$ python3 -q
>>> import numpy as np
>>> np.set_printoptions(suppress=True, linewidth=200)
>>> F = np.array([[6.0, -4.0, 2.0], [9.0, -7.0, 5.0], [6.0, -6.0, 6.0]])
>>> B = np.array([[2, 1, 0], [0, 1, -2]])
>>> C = np.kron(B, F)
>>> print(round(np.linalg.norm(C, 2), 1), round(np.linalg.norm(B, 2) * np.linalg.norm(F, 2), 1))
43.3 43.3
>>> B = np.array([[0, -4, -1, -4, -2, -3, 5], [4, -4, 3, -1, 3, -2, -5]])
>>> J = B.T @ B
>>> print(J)
[[ 16 -16  12  -4  12  -8 -20]
 [-16  32  -8  20  -4  20   0]
 [ 12  -8  10   1  11  -3 -20]
 [ -4  20   1  17   5  14 -15]
 [ 12  -4  11   5  13   0 -25]
 [ -8  20  -3  14   0  13  -5]
 [-20   0 -20 -15 -25  -5  50]]
>>> def softmax(z):
...     e = np.exp(z - z.max(axis=-1, keepdims=True))
...     return e / e.sum(axis=-1, keepdims=True)
... 
>>> print(np.round(softmax(J).sum(axis=1), 1))
[1. 1. 1. 1. 1. 1. 1.]
>>> print(np.round(softmax(10 * J[6]), 1) + 0)
[0. 0. 0. 0. 0. 0. 1.]
>>> print(np.round(softmax(J[6]), 1) + 0)
[0. 0. 0. 0. 0. 0. 1.]
>>> att = J @ J.T / np.sqrt(7)
>>> print(softmax(att)[6] @ J)
[-20.   0. -20. -15. -25.  -5.  50.]
>>> print(np.round(softmax(att + np.triu(np.full(att.shape, -np.inf), 1)), 1) + 0)
[[1. 0. 0. 0. 0. 0. 0.]
 [0. 1. 0. 0. 0. 0. 0.]
 [1. 0. 0. 0. 0. 0. 0.]
 [0. 1. 0. 0. 0. 0. 0.]
 [0. 0. 0. 0. 1. 0. 0.]
 [0. 1. 0. 0. 0. 0. 0.]
 [0. 0. 0. 0. 0. 0. 1.]]
>>> print(softmax(att).round(6).argmax(axis=1))
[0 1 0 1 4 1 6]
>>> print(np.round(J @ np.linalg.pinv(J) @ J, 1) + 0)
[[ 16. -16.  12.  -4.  12.  -8. -20.]
 [-16.  32.  -8.  20.  -4.  20.   0.]
 [ 12.  -8.  10.   1.  11.  -3. -20.]
 [ -4.  20.   1.  17.   5.  14. -15.]
 [ 12.  -4.  11.   5.  13.   0. -25.]
 [ -8.  20.  -3.  14.   0.  13.  -5.]
 [-20.   0. -20. -15. -25.  -5.  50.]]
>>> X = np.load("sample3.npy")
>>> print(X)
[[ 0.2  0.4  0.   0.6  0.3 -0.6 -0.1]
 [ 1.8  0.2 -3.1 -0.5  0.9  1.5  1.5]
 [-0.1 -0.3  0.2  1.6  0.3  0.3  0. ]
 [ 0.3  0.6  0.8 -0.3  0.  -0.1 -0.6]
 [ 1.6  1.5 -0.5  0.1  0.2  1.1  0.2]
 [-1.3  1.   1.4 -1.5  0.5  0.1 -0.8]
 [ 0.8  1.   1.3  0.  -1.   0.4 -0.5]
 [-0.4  1.1 -0.9  0.9 -0.9  0.6  0.6]
 [ 1.   1.6 -0.8  0.2 -0.4  0.   0.3]
 [ 1.1 -0.9  1.  -0.1  0.2 -1.2 -0.6]
 [-0.5 -0.8 -1.5  0.  -0.1  1.5  0.5]
 [-0.9  0.  -1.7  0.1  0.2  0.8  1. ]
 [-0.7 -0.4  1.8  0.8 -0.7  0.8 -0.7]
 [-0.2 -0.9 -3.1 -1.5 -0.6  1.   1.6]
 [ 0.2 -0.3  0.6  0.1  1.9 -1.2 -0.2]
 [ 0.1 -1.1 -0.4 -0.9 -0.6 -0.7  0.3]
 [-0.4 -0.9  2.1  0.  -0.9  1.5 -1. ]
 [-0.4 -0.5  0.  -1.9  0.2  0.2  0.3]
 [-0.9  0.6 -0.6  0.3 -0.6  0.   0.5]
 [-1.   0.7  1.4  0.5  0.6  1.3 -0.7]
 [ 0.9  1.5  2.2  1.3 -1.1  0.1 -1.1]
 [-0.6  1.  -1.1 -0.1  1.6  1.6  0.5]
 [ 0.8 -0.6  0.2 -1.8 -1.   0.4 -0.2]
 [-0.1  1.   0.9 -0.9  1.9 -1.7 -0.4]
 [-0.7  1.3 -2.7 -0.1  0.3  1.8  1.2]]
>>> G = np.cov(X, rowvar=False)
>>> print(np.round(X.std(axis=0), 1))
[0.8 0.9 1.5 0.9 0.9 0.9 0.7]
>>> print(np.round(np.corrcoef(X.T), 1) + 0)
[[ 1.   0.1 -0.1  0.  -0.1 -0.2  0. ]
 [ 0.1  1.   0.   0.3  0.1  0.1 -0.1]
 [-0.1  0.   1.   0.2 -0.1 -0.4 -1. ]
 [ 0.   0.3  0.2  1.  -0.1  0.1 -0.2]
 [-0.1  0.1 -0.1 -0.1  1.  -0.2  0.1]
 [-0.2  0.1 -0.4  0.1 -0.2  1.   0.4]
 [ 0.  -0.1 -1.  -0.2  0.1  0.4  1. ]]
>>> print(np.round(np.linalg.eigvalsh(G)[::-1], 1) + 0)
[3.1 1.1 1.  0.8 0.5 0.4 0. ]
>>> print(np.round(np.polyfit(X[:, 1], X[:, 4], 1), 1) + 0)
[0.1 0. ]
>>> print(np.median(X, axis=0))
[-0.1  0.4  0.   0.   0.2  0.4  0. ]
>>> print(G.round(1) + 0)
[[ 0.7  0.1 -0.1  0.  -0.1 -0.1  0. ]
 [ 0.1  0.8  0.   0.2  0.1  0.1  0. ]
 [-0.1  0.   2.3  0.3 -0.2 -0.6 -1.1]
 [ 0.   0.2  0.3  0.8 -0.1  0.1 -0.1]
 [-0.1  0.1 -0.2 -0.1  0.8 -0.2  0.1]
 [-0.1  0.1 -0.6  0.1 -0.2  0.9  0.3]
 [ 0.   0.  -1.1 -0.1  0.1  0.3  0.6]]
